% python3 -q
>>> import numpy as np
>>> np.set_printoptions(suppress=True, linewidth=100)
>>> K = np.array([[1, 6, 6], [-2, 9, -4], [-5, -1, 5], [4, 8, 6]])
>>> K[:, 1] = 2 * K[:, 0]
>>> print(K)
[[  1   2   6]
 [ -2  -4  -4]
 [ -5 -10   5]
 [  4   8   6]]
>>> Uu, sigma, VT = np.linalg.svd(K)
>>> evecs = VT[:(sigma > 1e-8).sum()]
>>> rng = np.random.default_rng(4075)
>>> x0 = K[2] + -2 * K[0] + rng.integers(2) * np.eye(3)[1]
>>> print(x0)
[ -7. -13.  -7.]
>>> print(np.round(evecs.T @ evecs, 3) + 0)
[[0.2 0.4 0. ]
 [0.4 0.8 0. ]
 [0.  0.  1. ]]
>>> print(np.linalg.matrix_rank(np.vstack([K, x0])))
3
>>> print(np.allclose(evecs.T @ evecs @ x0, x0))
False
>>> out = K / np.sqrt((K ** 2).mean(axis=1, keepdims=True))
>>> print(np.round(K - K.mean(axis=1, keepdims=True), 3))
[[-2.    -1.     3.   ]
 [ 1.333 -0.667 -0.667]
 [-1.667 -6.667  8.333]
 [-2.     2.     0.   ]]
>>> print(round(float(np.trace(np.linalg.pinv(K) @ K)), 3))
2.0
>>> print(np.linalg.cond(K) > 100)
True
>>> print(np.round(np.linalg.norm(K, 2) / np.linalg.norm(K), 3))
0.831
>>> X = np.load("arr.npy")
>>> print(X)
[[  8  12   4   0   0   8]
 [-12 -18  -6   0   0 -12]
 [-10 -15  -5   0   0 -10]
 [ 10  15   5   0   0  10]
 [-12 -18  -6   0   0 -12]
 [ -4  -6  -2   0   0  -4]]
>>> out = X / np.linalg.norm(X, axis=1, keepdims=True)
>>> G = out @ out.T
>>> print(G[4].round(3))
[-1.  1.  1. -1.  1.  1.]
>>> print(np.degrees(np.arccos(np.clip(G[4, 5], -1, 1))))
0.0
>>> print(G.round(3))
[[ 1. -1. -1.  1. -1. -1.]
 [-1.  1.  1. -1.  1.  1.]
 [-1.  1.  1. -1.  1.  1.]
 [ 1. -1. -1.  1. -1. -1.]
 [-1.  1.  1. -1.  1.  1.]
 [-1.  1.  1. -1.  1.  1.]]
>>> print((G - 2 * np.eye(6)).round(6).argmax(axis=1))
[3 2 1 0 1 1]
>>> Uu, sigma, VT = np.linalg.svd(K)
>>> print(sigma.round(3) + 0)
[15.389 10.304  0.   ]
>>> out = Uu[:, :2] @ np.diag(sigma[:2]) @ VT[:2]
>>> print(out.round(3))
[[  1.   2.   6.]
 [ -2.  -4.  -4.]
 [ -5. -10.   5.]
 [  4.   8.   6.]]
>>> print(round(np.linalg.norm(K - out) / np.linalg.norm(K), 3))
0.0
>>> print(round(np.abs(K - out).max(), 3))
0.0
>>> print(np.linalg.matrix_rank(K, rtol=0.05))
2
>>> print(round(np.linalg.norm(K - out, 2), 3), np.round(sigma[2], 3))
0.0 0.0
>>> x0 = np.array([-4, 3, -3, -1, -5, -3])
>>> h = np.maximum(X @ x0, 0)
>>> print(X * (h > 1e-9)[:, None])
[[  0   0   0   0   0   0]
 [-12 -18  -6   0   0 -12]
 [-10 -15  -5   0   0 -10]
 [  0   0   0   0   0   0]
 [-12 -18  -6   0   0 -12]
 [ -4  -6  -2   0   0  -4]]
>>> print(X.T @ h)
[-1616 -2424  -808     0     0 -1616]
